% ipython --no-banner

In [1]: import numpy as np

In [2]: np.set_printoptions(precision=3, suppress=True, linewidth=120, floatmode="fixed")

In [3]: def rnd(a):
   ...:     return np.round(a, 3) + 0
   ...: 

In [4]: mat = np.array([[2, 1, 3, 2, 2],
   ...:     [2, 1, 3, 0, 1],
   ...:     [3, 0, 0, 1, 0],
   ...:     [1, 0, 0, 2, 0],
   ...:     [0, 0, 0, 2, 3]])

In [5]: mat[2] = mat[0]

In [6]: print(mat)
[[2 1 3 2 2]
 [2 1 3 0 1]
 [2 1 3 2 2]
 [1 0 0 2 0]
 [0 0 0 2 3]]

In [7]: # null space of dimension 1

In [8]: left, sigma, Vh = np.linalg.svd(mat)

In [9]: vecs = Vh[:(sigma > 1e-8).sum()]

In [10]: rng = np.random.default_rng(226093)

In [11]: x0 = mat[2] + 4 * mat[0] + rng.integers(2) * np.eye(5)[1]

In [12]: x0
Out[12]: array([10.000,  6.000, 15.000, 10.000, 10.000])

In [13]: rnd(np.linalg.norm(x0 - vecs.T @ vecs @ x0))
Out[13]: np.float64(0.949)

In [14]: rnd(vecs.T @ vecs)
Out[14]: 
array([[1.000, 0.000, 0.000, 0.000, 0.000],
       [0.000, 0.100, 0.300, 0.000, 0.000],
       [0.000, 0.300, 0.900, 0.000, 0.000],
       [0.000, 0.000, 0.000, 1.000, 0.000],
       [0.000, 0.000, 0.000, 0.000, 1.000]])

In [15]: np.allclose(vecs.T @ vecs @ x0, x0)
Out[15]: False

In [16]: print(rnd(np.linalg.norm(mat, 1)), rnd(np.linalg.norm(mat, np.inf)))
9.0 10.0

In [17]: print(rnd(np.linalg.norm(mat, "nuc")))
13.474

In [18]: mat[0] @ mat[4]
Out[18]: np.int64(10)

In [19]: r = np.linalg.matrix_rank(mat)

In [20]: r
Out[20]: np.int64(4)

In [21]: ns = np.linalg.svd(mat)[2][r:].T

In [22]: [int(np.linalg.matrix_rank(np.delete(mat, i, axis=0))) for i in range(5)]
Out[22]: [4, 3, 4, 3, 3]

In [23]: [int(np.linalg.matrix_rank(mat[:, :j + 1])) for j in range(5)]
Out[23]: [1, 2, 2, 3, 4]

In [24]: rnd(ns[:, 0] / ns[np.abs(ns[:, 0]).round(6).argmax(), 0])
Out[24]: array([ 0.000,  1.000, -0.333,  0.000,  0.000])

In [25]: [int(np.linalg.matrix_rank(mat[:i])) for i in range(1, len(mat) + 1)]
Out[25]: [1, 2, 2, 3, 4]

In [26]: np.linalg.cond(mat) > 100
Out[26]: np.True_

In [27]: np.linalg.matrix_rank(mat, rtol=0.1)
Out[27]: np.int64(3)

In [28]: np.diff(mat, axis=0)
Out[28]: 
array([[ 0,  0,  0, -2, -1],
       [ 0,  0,  0,  2,  1],
       [-1, -1, -3,  0, -2],
       [-1,  0,  0,  0,  3]])

In [29]: print(rnd(np.linalg.svd(mat, compute_uv=False)))
[7.870 3.391 1.850 0.362 0.000]

In [30]: np.unravel_index(np.abs(mat).argmax(), mat.shape)
Out[30]: (np.int64(0), np.int64(2))

In [31]: np.linalg.matrix_rank(mat)
Out[31]: np.int64(4)

In [32]: mat - mat[0]
Out[32]: 
array([[ 0,  0,  0,  0,  0],
       [ 0,  0,  0, -2, -1],
       [ 0,  0,  0,  0,  0],
       [-1, -1, -3,  0, -2],
       [-2, -1, -3,  0,  1]])

In [33]: np.abs(mat).max()
Out[33]: np.int64(3)

In [34]: mat.sum(axis=1)
Out[34]: array([10,  7, 10,  3,  5])

In [35]: mat.sum(axis=0)
Out[35]: array([7, 3, 9, 8, 8])

In [36]: W0 = np.array([[4, 2, 2, 1], [2, 2, 1, 4], [2, 1, 6, 6], [1, 4, 6, 0]])

In [37]: W0
Out[37]: 
array([[4, 2, 2, 1],
       [2, 2, 1, 4],
       [2, 1, 6, 6],
       [1, 4, 6, 0]])

In [38]: # equal to its transpose

In [39]: vals, vecs = np.linalg.eigh(W0)

In [40]: print(rnd(vecs.T @ W0 @ vecs))
[[-5.078  0.000  0.000  0.000]
 [ 0.000  1.734  0.000  0.000]
 [ 0.000  0.000  3.580  0.000]
 [ 0.000  0.000  0.000 11.764]]

In [41]: print(rnd(np.linalg.svd(W0, compute_uv=False)))
[11.764  5.078  3.580  1.734]

In [42]: rnd(vecs.T @ vecs)
Out[42]: 
array([[1.000, 0.000, 0.000, 0.000],
       [0.000, 1.000, 0.000, 0.000],
       [0.000, 0.000, 1.000, 0.000],
       [0.000, 0.000, 0.000, 1.000]])

In [43]: x0 = np.array([3, 1, 0, 2])

In [44]: y = W0 @ x0

In [45]: beta, lr = np.zeros(4), 1 / np.linalg.norm(W0, 2) ** 2

In [46]: for i in range(6):
    ...:     beta -= lr * W0.T @ (W0 @ beta - y)
    ...:     if i % 1 == 0: print(i, round(np.linalg.norm(W0 @ beta - y), 3))
    ...: 
0 10.077
1 8.814
2 7.748
3 6.843
4 6.07
5 5.404

In [47]: rnd(np.linalg.cond(W0))
Out[47]: np.float64(6.782)

In [48]: rnd(beta)
Out[48]: array([1.791, 0.780, 0.765, 1.891])

In [49]: u = np.array([-6, 6, -9, -4])

In [50]: M2 = W0 + np.outer(u, np.eye(4)[0])

In [51]: np.linalg.matrix_rank(np.linalg.inv(M2) - np.linalg.inv(W0), tol=1e-8)
Out[51]: np.int64(1)

In [52]: M2
Out[52]: 
array([[-2.000,  2.000,  2.000,  1.000],
       [ 8.000,  2.000,  1.000,  4.000],
       [-7.000,  1.000,  6.000,  6.000],
       [-3.000,  4.000,  6.000,  0.000]])

In [53]: O = M2.astype(float).copy()

In [54]: for j in range(4):
    ...:     O[:, j] -= O[:, :j] @ (O[:, :j].T @ O[:, j])
    ...:     O[:, j] /= np.linalg.norm(O[:, j])
    ...: 

In [55]: rnd(O.T @ O)
Out[55]: 
array([[1.000, 0.000, 0.000, 0.000],
       [0.000, 1.000, 0.000, 0.000],
       [0.000, 0.000, 1.000, 0.000],
       [0.000, 0.000, 0.000, 1.000]])

In [56]: proj = np.triu(np.array([[9, -5, 1, 2], [-7, 2, 6, 7], [8, -4, -7, 6], [-9, 6, -8, 6]]), 1) + np.eye(4)

In [57]: M2 = proj @ W0 @ np.linalg.inv(proj)

In [58]: print(np.linalg.matrix_rank(M2))
4

In [59]: rnd(np.linalg.det(M2))
Out[59]: np.float64(-371.0)

In [60]: proj @ W0 - W0 @ proj
Out[60]: 
array([[ -6.000,  19.000,  -3.000, -48.000],
       [ 19.000,  44.000,  64.000,  12.000],
       [  6.000,  34.000,  28.000, -47.000],
       [  0.000,   5.000, -25.000, -66.000]])

In [61]: A = np.load("case2.npy")

In [62]: A
Out[62]: 
array([[ -3,  -1,  -3,   3,   2,   5,  -1,   4],
       [ 12,   4,  12, -12,  -8, -20,   4, -16],
       [ -9,  -3,  -9,   9,   6,  15,  -3,  12],
       [ 12,   4,  12, -12,  -8, -20,   4, -16],
       [ -6,  -2,  -6,   6,   4,  10,  -2,   8],
       [-15,  -5, -15,  15,  10,  25,  -5,  20],
       [  6,   2,   6,  -6,  -4, -10,   2,  -8],
       [-12,  -4, -12,  12,   8,  20,  -4,  16],
       [ 12,   4,  12, -12,  -8, -20,   4, -16],
       [ -9,  -3,  -9,   9,   6,  15,  -3,  12],
       [ 15,   5,  15, -15, -10, -25,   5, -20]])

In [63]: np.abs(np.diag(np.linalg.qr(mat)[1])) > 1e-9
Out[63]: array([ True,  True, False,  True,  True])

In [64]: rnd(mat @ np.linalg.pinv(mat) @ mat)
Out[64]: 
array([[2.000, 1.000, 3.000, 2.000, 2.000],
       [2.000, 1.000, 3.000, 0.000, 1.000],
       [2.000, 1.000, 3.000, 2.000, 2.000],
       [1.000, 0.000, 0.000, 2.000, 0.000],
       [0.000, 0.000, 0.000, 2.000, 3.000]])

In [65]: np.allclose(mat[:-1].T @ np.linalg.lstsq(mat[:-1].T, mat[-1])[0], mat[-1])
Out[65]: False

In [66]: J = np.loadtxt("sample9.csv", delimiter=",")

In [67]: rnd(J)
Out[67]: 
array([[0.067, 0.067, 0.133, 0.133, 0.067, 0.200, 0.067, 0.200, 0.067],
       [0.167, 0.167, 0.056, 0.167, 0.056, 0.111, 0.056, 0.167, 0.056],
       [0.048, 0.048, 0.190, 0.048, 0.143, 0.143, 0.095, 0.143, 0.143],
       [0.105, 0.105, 0.158, 0.105, 0.053, 0.105, 0.158, 0.158, 0.053],
       [0.111, 0.056, 0.111, 0.111, 0.056, 0.111, 0.167, 0.111, 0.167],
       [0.053, 0.105, 0.158, 0.158, 0.105, 0.211, 0.053, 0.105, 0.053],
       [0.059, 0.176, 0.176, 0.118, 0.118, 0.118, 0.176, 0.000, 0.059],
       [0.118, 0.118, 0.176, 0.000, 0.176, 0.000, 0.118, 0.176, 0.118],
       [0.111, 0.167, 0.056, 0.111, 0.111, 0.111, 0.056, 0.056, 0.222]])

In [68]: def softmax(z):
    ...:     e = np.exp(z - z.max(axis=-1, keepdims=True))
    ...:     return e / e.sum(axis=-1, keepdims=True)
    ...: 

In [69]: rnd(softmax(J[8] + 3))
Out[69]: array([0.111, 0.117, 0.105, 0.111, 0.111, 0.111, 0.105, 0.105, 0.124])

In [70]: rnd(softmax(10 * J[8]))
Out[70]: array([0.095, 0.166, 0.055, 0.095, 0.095, 0.095, 0.055, 0.055, 0.289])

In [71]: scores = J @ J.T / np.sqrt(9)

In [72]: print(rnd(softmax(scores)[8] @ J))
[0.093 0.112 0.135 0.106 0.098 0.123 0.105 0.124 0.104]

In [73]: u = np.array([5, 9, 2, 6, -6, 9, 4, -5, 1])

In [74]: M2 = J + np.outer(u, np.eye(9)[7])

In [75]: rnd(M2)
Out[75]: 
array([[ 0.067,  0.067,  0.133,  0.133,  0.067,  0.200,  0.067,  5.200,  0.067],
       [ 0.167,  0.167,  0.056,  0.167,  0.056,  0.111,  0.056,  9.167,  0.056],
       [ 0.048,  0.048,  0.190,  0.048,  0.143,  0.143,  0.095,  2.143,  0.143],
       [ 0.105,  0.105,  0.158,  0.105,  0.053,  0.105,  0.158,  6.158,  0.053],
       [ 0.111,  0.056,  0.111,  0.111,  0.056,  0.111,  0.167, -5.889,  0.167],
       [ 0.053,  0.105,  0.158,  0.158,  0.105,  0.211,  0.053,  9.105,  0.053],
       [ 0.059,  0.176,  0.176,  0.118,  0.118,  0.118,  0.176,  4.000,  0.059],
       [ 0.118,  0.118,  0.176,  0.000,  0.176,  0.000,  0.118, -4.824,  0.118],
       [ 0.111,  0.167,  0.056,  0.111,  0.111,  0.111,  0.056,  1.056,  0.222]])

In [76]: np.linalg.matrix_rank(M2 - J)
Out[76]: np.int64(1)
